% ipython --no-banner

In [1]: import numpy as np

In [2]: np.set_printoptions(suppress=True, linewidth=200)

In [3]: E = np.load("test12.npy")

In [4]: E
Out[4]: 
array([[0, 1, 0, 0],
       [0, 0, 1, 0],
       [1, 0, 0, 0],
       [0, 0, 0, 1]])

In [5]: # rows sum to 1

In [6]: x = np.array([3, -3, 0, -3])

In [7]: a = np.maximum(E @ x, 0)

In [8]: np.maximum(E @ (3 * x), 0)
Out[8]: array([0, 0, 9, 0])

In [9]: a
Out[9]: array([0, 0, 3, 0])

In [10]: E.T @ a
Out[10]: array([3, 0, 0, 0])

In [11]: np.trace(E)
Out[11]: np.int64(1)

In [12]: np.linalg.matrix_power(E, 2)
Out[12]: 
array([[0, 0, 1, 0],
       [1, 0, 0, 0],
       [0, 1, 0, 0],
       [0, 0, 0, 1]])

In [13]: np.round(np.linalg.det(E), 1)
Out[13]: np.float64(1.0)

In [14]: assert E == E.T
---------------------------------------------------------------------------
ValueError                                Traceback (most recent call last)
Cell In[14], line 1
----> 1 assert E == E.T

ValueError: The truth value of an array with more than one element is ambiguous. Use a.any() or a.all()

In [15]: E @ E
Out[15]: 
array([[0, 0, 1, 0],
       [1, 0, 0, 0],
       [0, 1, 0, 0],
       [0, 0, 0, 1]])

In [16]: np.round(np.sort(np.abs(np.linalg.eigvals(E))), 1)
Out[16]: array([1., 1., 1., 1.])

In [17]: rng = np.random.default_rng(126)

In [18]: lab = rng.permutation(4)

In [19]: lab
Out[19]: array([2, 3, 0, 1])

In [20]: other = E[lab][:, lab]

In [21]: round(np.linalg.det(other), 1), np.round(np.linalg.det(E[lab]), 1)
Out[21]: (np.float64(1.0), np.float64(1.0))

In [22]: other
Out[22]: 
array([[0, 0, 1, 0],
       [0, 1, 0, 0],
       [0, 0, 0, 1],
       [1, 0, 0, 0]])

In [23]: A = np.load("layer0.npy")

In [24]: A
Out[24]: 
array([[ 1, -1, -1],
       [ 2,  1, -3],
       [ 3,  3, -2],
       [ 4,  3,  0],
       [ 4,  3,  1],
       [ 4,  4,  3],
       [ 3,  3,  1],
       [ 4,  5,  1],
       [ 6,  6,  3],
       [ 4,  7,  3],
       [ 5,  6,  3]])

In [25]: other = A[0, 0] * A[1:] - np.outer(A[1:, 0], A[0])

In [26]: other
Out[26]: 
array([[ 0,  3, -1],
       [ 0,  6,  1],
       [ 0,  7,  4],
       [ 0,  7,  5],
       [ 0,  8,  7],
       [ 0,  6,  4],
       [ 0,  9,  5],
       [ 0, 12,  9],
       [ 0, 11,  7],
       [ 0, 11,  8]])

In [27]: A[:, 0] / A[0, 0]
Out[27]: array([1., 2., 3., 4., 4., 4., 3., 4., 6., 4., 5.])

In [28]: arr = np.array([[-1.6, 0.3, -0.1],
    ...:     [-1.3, 0.5, 0.0],
    ...:     [-0.4, 0.5, 1.7],
    ...:     [0.4, 1.0, 1.1],
    ...:     [0.2, -0.3, -1.1],
    ...:     [-0.7, -0.6, 0.4],
    ...:     [-0.5, 0.7, 0.9],
    ...:     [0.5, 0.1, 0.8],
    ...:     [-0.6, -0.9, -0.5],
    ...:     [1.4, -0.8, 0.7],
    ...:     [-0.2, -0.5, -0.2],
    ...:     [0.1, 0.1, -2.1],
    ...:     [0.2, -0.8, -0.4],
    ...:     [-0.6, 0.4, -0.1],
    ...:     [0.7, 1.2, 1.7],
    ...:     [1.8, 0.2, -0.3],
    ...:     [0.8, -0.8, 0.3],
    ...:     [0.1, 1.1, -1.0],
    ...:     [0.8, -1.5, 0.0],
    ...:     [1.6, -0.6, 0.8],
    ...:     [-1.9, -0.8, -0.5],
    ...:     [-1.2, -2.8, -0.1],
    ...:     [-1.3, -1.9, 1.3],
    ...:     [0.6, 0.7, 0.1],
    ...:     [-1.1, 1.7, 1.9],
    ...:     [-0.2, 0.5, -0.7]])

In [29]: arr[:, 0] = -3 * arr[:, 2] + 0.1 * rng.normal(size=26)

In [30]: arr.round(1)
Out[30]: 
array([[ 0.2,  0.3, -0.1],
       [ 0.2,  0.5,  0. ],
       [-5. ,  0.5,  1.7],
       [-3.4,  1. ,  1.1],
       [ 3.4, -0.3, -1.1],
       [-1.1, -0.6,  0.4],
       [-2.7,  0.7,  0.9],
       [-2.4,  0.1,  0.8],
       [ 1.5, -0.9, -0.5],
       [-2.3, -0.8,  0.7],
       [ 0.4, -0.5, -0.2],
       [ 6.4,  0.1, -2.1],
       [ 1.1, -0.8, -0.4],
       [ 0.3,  0.4, -0.1],
       [-5.3,  1.2,  1.7],
       [ 0.8,  0.2, -0.3],
       [-1. , -0.8,  0.3],
       [ 2.8,  1.1, -1. ],
       [-0.1, -1.5,  0. ],
       [-2.4, -0.6,  0.8],
       [ 1.5, -0.8, -0.5],
       [ 0.4, -2.8, -0.1],
       [-3.8, -1.9,  1.3],
       [-0.4,  0.7,  0.1],
       [-5.7,  1.7,  1.9],
       [ 2.1,  0.5, -0.7]])

In [31]: cov = np.cov(arr, rowvar=False)

In [32]: np.round(np.median(arr, axis=0), 1) + 0
Out[32]: array([0. , 0.1, 0. ])

In [33]: cov.round(1)
Out[33]: 
array([[ 8. , -0.6, -2.7],
       [-0.6,  1.1,  0.2],
       [-2.7,  0.2,  0.9]])

In [34]: round(float(np.corrcoef(arr[:, 2], arr[:, 0])[0, 1]), 1)
Out[34]: -1.0

In [35]: np.argsort(-arr.std(axis=0).round(6), kind="stable")
Out[35]: array([0, 1, 2])

In [36]: np.argwhere(np.triu(np.abs(np.corrcoef(arr.T)) > 0.8, 1))
Out[36]: array([[0, 2]])

In [37]: np.round(np.linalg.eigvalsh(cov)[::-1], 1) + 0
Out[37]: array([8.9, 1. , 0. ])

In [38]: np.round(np.corrcoef(arr.T), 1)
Out[38]: 
array([[ 1. , -0.2, -1. ],
       [-0.2,  1. ,  0.2],
       [-1. ,  0.2,  1. ]])

In [39]: np.round(arr.std(axis=0), 1)
Out[39]: array([2.8, 1. , 0.9])

In [40]: cent = arr[[19, 20]].astype(float)

In [41]: for _ in range(6):
    ...:     lab = np.linalg.norm(arr[:, None] - cent, axis=-1).argmin(axis=1)
    ...:     cent = np.array([arr[lab == j].mean(axis=0) for j in range(2)])
    ...: 

In [42]: lab
Out[42]: array([1, 1, 0, 0, 1, 0, 0, 0, 1, 0, 1, 1, 1, 1, 0, 1, 0, 1, 1, 0, 1, 1, 0, 1, 0, 1])

In [43]: np.round(cent[1] - cent[0], 1)
Out[43]: array([ 4.6, -0.3, -1.5])

In [44]: np.bincount(lab)
Out[44]: array([11, 15])

In [45]: W0 = np.load("sample14.npy")

In [46]: W0
Out[46]: 
array([[ -4,   0,   5],
       [ -9,  -5,   0],
       [-14, -10,  -5],
       [-11,  -7,  -2]])

In [47]: rank = np.linalg.matrix_rank(W0)

In [48]: rank
Out[48]: np.int64(2)

In [49]: N = np.linalg.svd(W0)[2][rank:].T

In [50]: np.linalg.matrix_rank(W0.T @ W0), np.linalg.matrix_rank(W0 @ W0.T)
Out[50]: (np.int64(2), np.int64(2))

In [51]: np.round(N @ N.T, 1)
Out[51]: 
array([[ 0.2, -0.4,  0.2],
       [-0.4,  0.7, -0.3],
       [ 0.2, -0.3,  0.1]])

In [52]: [int(np.linalg.matrix_rank(W0[:i])) for i in range(1, len(W0) + 1)]
Out[52]: [1, 2, 2, 2]

In [53]: np.round(W0 @ N, 1) + 0
Out[53]: 
array([[0.],
       [0.],
       [0.],
       [0.]])

In [54]: other = W0 / np.linalg.norm(W0, axis=1, keepdims=True)

In [55]: cov = other @ other.T

In [56]: cov.round(1)
Out[56]: 
array([[1. , 0.5, 0.3, 0.4],
       [0.5, 1. , 1. , 1. ],
       [0.3, 1. , 1. , 1. ],
       [0.4, 1. , 1. , 1. ]])

In [57]: (cov - 2 * np.eye(4)).round(6).argmax(axis=1)
Out[57]: array([1, 3, 3, 2])

In [58]: (np.abs(cov) > 0.9).astype(int)
Out[58]: 
array([[1, 0, 0, 0],
       [0, 1, 1, 1],
       [0, 1, 1, 1],
       [0, 1, 1, 1]])

In [59]: round(float(np.degrees(np.arccos(np.clip(cov[0, 1], -1, 1)))), 1)
Out[59]: 56.9

In [60]: np.abs(np.diag(np.linalg.qr(cov)[1])) > 1e-9
Out[60]: array([ True,  True, False, False])

In [61]: np.unique(cov.round(6), axis=0).shape
Out[61]: (4, 4)

In [62]: np.linalg.lstsq(cov[:-1].T, cov[-1])[2]
Out[62]: np.int32(2)

In [63]: round(float(np.trace(np.linalg.pinv(cov) @ cov)), 1)
Out[63]: 2.0

In [64]: np.allclose(cov[:-1].T @ np.linalg.lstsq(cov[:-1].T, cov[-1])[0], cov[-1])
Out[64]: True

In [65]: m1 = np.array([[0, -2], [2, 0]])

In [66]: x = np.array([0, 3])

In [67]: np.round(np.linalg.eigvals(m1).real, 1)
Out[67]: array([0., 0.])

In [68]: round(float(np.linalg.det(m1)), 1)
Out[68]: 4.0

In [69]: O = np.linalg.solve(np.eye(2) - m1, np.eye(2) + m1)

In [70]: np.round(O @ O.T, 1) + 0
Out[70]: 
array([[1., 0.],
       [0., 1.]])

In [71]: x = np.array([1, -1])

In [72]: y = m1 @ x

In [73]: c, lr = np.zeros(2), 1 / np.linalg.norm(m1, 2) ** 2

In [74]: for i in range(12):
    ...:     c -= lr * m1.T @ (m1 @ c - y)
    ...:     if i % 2 == 0: print(i, round(np.linalg.norm(m1 @ c - y), 1))
    ...: 
0 0.0
2 0.0
4 0.0
6 0.0
8 0.0
10 0.0

In [75]: round(np.linalg.cond(m1), 1)
Out[75]: np.float64(1.0)

In [76]: lab = rng.permutation(2)

In [77]: lab
Out[77]: array([1, 0])

In [78]: other = m1[lab][:, lab]

In [79]: other
Out[79]: 
array([[ 0,  2],
       [-2,  0]])

In [80]: np.diag(other)
Out[80]: array([0, 0])

In [81]: np.round(np.sort(np.abs(np.linalg.eigvals(other))), 1)
Out[81]: array([2., 2.])

In [82]: np.allclose(other, m1)
Out[82]: False

In [83]: hat = np.triu(np.array([[6, -8], [2, 5]]), 1) + np.eye(2)

In [84]: other = hat @ m1 @ np.linalg.inv(hat)

In [85]: np.trace(other), np.trace(m1)
Out[85]: (np.float64(0.0), np.int64(0))

In [86]: hat @ m1 - m1 @ hat
Out[86]: 
array([[-16.,   0.],
       [  0.,  16.]])

In [87]: other
Out[87]: 
array([[ -16., -130.],
       [   2.,   16.]])

In [88]: round(float(np.linalg.det(other)), 1)
Out[88]: 4.0

In [89]: np.round(np.poly(other), 1) + 0
Out[89]: array([1., 0., 4.])

In [90]: data = np.loadtxt("x.csv", delimiter=",")

In [91]: data
Out[91]: 
array([[-1.,  0.,  0.,  0.],
       [ 0.,  3.,  0.,  0.],
       [ 0.,  0., -1.,  0.],
       [ 0.,  0.,  0.,  1.]])

In [92]: data[:, 1] @ data[:, 2]
Out[92]: np.float64(0.0)

In [93]: data @ data.T
Out[93]: 
array([[1., 0., 0., 0.],
       [0., 9., 0., 0.],
       [0., 0., 1., 0.],
       [0., 0., 0., 1.]])

In [94]: np.round(np.linalg.svd(data, compute_uv=False), 1)
Out[94]: array([3., 1., 1., 1.])

In [95]: J = np.load("run0.npy")

In [96]: J
Out[96]: 
array([[   1. ,  139.8, -181.1],
       [   0.9,  140.1, -179.3],
       [  -1.4,  140.4, -180.1],
       [   0.5,  140.1, -181.1],
       [  -0.1,  140. , -177.2],
       [  -1. ,  140.5, -180. ],
       [   0.6,  140.4, -179.3],
       [   0. ,  140.2, -181. ],
       [   1.5,  138. , -179.5],
       [  -0.8,  141.3, -181.1],
       [   0.4,  140. , -178.5],
       [  -0.5,  140.6, -178.6],
       [   0.4,  141.4, -180.1],
       [  -0.3,  141.2, -180.8],
       [   1.7,  141.6, -180.3],
       [  -0.7,  139.6, -179.1]])

In [97]: Xc = (J - J.mean(axis=0)) / J.std(axis=0)

In [98]: np.round(Xc.std(axis=0), 1)
Out[98]: array([1., 1., 1.])

In [99]: c = np.linalg.lstsq(np.delete(Xc, 2, axis=1), Xc[:, 2])[0]

In [100]: round(float(1 - np.var(Xc[:, 2] - np.delete(Xc, 2, axis=1) @ c)), 1)
Out[100]: 0.1

In [101]: np.abs(c).argmax()
Out[101]: np.int64(1)

In [102]: c.round(1)
Out[102]: array([-0.1, -0.3])

In [103]: Xc = J - J.mean(axis=0)

In [104]: vecs = np.linalg.svd(Xc)[2][:1]

In [105]: other = Xc - Xc @ vecs.T @ vecs

In [106]: np.round(np.diag(vecs.T @ vecs), 1) + 0
Out[106]: array([0. , 0.2, 0.8])

In [107]: np.round((Xc @ vecs.T).std(axis=0), 1)
Out[107]: array([1.1])

In [108]: round(float(np.linalg.norm(other) / np.linalg.norm(Xc)), 1)
Out[108]: 0.7

In [109]: left, sig, VT = np.linalg.svd(J)

In [110]: np.argmax(sig[:-1] / (sig[1:] + 1e-6)) + 1
Out[110]: np.int64(1)

In [111]: other = left[:, :1] @ np.diag(sig[:1]) @ VT[:1]

In [112]: round(np.linalg.norm(J - other, 2), 1), round(float(sig[1]), 1)
Out[112]: (np.float64(3.7), 3.7)

In [113]: np.round(np.linalg.norm(J - other) / np.linalg.norm(J), 1)
Out[113]: np.float64(0.0)

In [114]: np.linalg.matrix_rank(J, rtol=0.05)
Out[114]: np.int64(1)

In [115]: F = np.loadtxt("block11.csv", delimiter=",")

In [116]: F
Out[116]: 
array([[ 3.,  8.,  1., -9.],
       [-4.,  4.,  9.,  3.],
       [-9., 20., 28.,  0.]])

In [117]: # null space of dimension 2

In [118]: left, sig, VT = np.linalg.svd(F)

In [119]: np.argmax(sig[:-1] / (sig[1:] + 1e-6)) + 1
Out[119]: np.int64(2)

In [120]: sig.round(1) + 0
Out[120]: array([37.3, 12.2,  0. ])

In [121]: other = left[:, :2] @ np.diag(sig[:2]) @ VT[:2]

In [122]: np.linalg.matrix_rank(F, rtol=0.05)
Out[122]: np.int64(2)

In [123]: other.round(1) + 0
Out[123]: 
array([[ 3.,  8.,  1., -9.],
       [-4.,  4.,  9.,  3.],
       [-9., 20., 28.,  0.]])

In [124]: np.round(np.linalg.norm(F - other, 2), 1), round(sig[2], 1)
Out[124]: (np.float64(0.0), np.float64(0.0))

In [125]: np.linalg.matrix_rank(other)
Out[125]: np.int64(2)

In [126]: other = F + rng.integers(-2, 3, (3, 2)) @ rng.integers(-2, 3, (2, 4))

In [127]: other
Out[127]: 
array([[ -1.,  11.,  -1.,  -3.],
       [ -6.,   4.,   5.,   3.],
       [-11.,  22.,  28.,   4.]])

In [128]: other - F
Out[128]: 
array([[-4.,  3., -2.,  6.],
       [-2.,  0., -4.,  0.],
       [-2.,  2.,  0.,  4.]])

In [129]: np.round(np.linalg.svd(other - F, compute_uv=False), 1) + 0
Out[129]: array([9.5, 4.2, 0. ])

In [130]: F @ F
---------------------------------------------------------------------------
ValueError                                Traceback (most recent call last)
Cell In[130], line 1
----> 1 F @ F

ValueError: matmul: Input operand 1 has a mismatch in its core dimension 0, with gufunc signature (n?,k),(k,m?)->(n?,m?) (size 3 is different from 4)

In [131]: cov = F.T @ F

In [132]: cov
Out[132]: 
array([[ 106., -172., -285.,  -39.],
       [-172.,  480.,  604.,  -60.],
       [-285.,  604.,  866.,   18.],
       [ -39.,  -60.,   18.,   90.]])

In [133]: np.diag(cov)
Out[133]: array([106., 480., 866.,  90.])

In [134]: np.allclose(cov, cov.T)
Out[134]: True
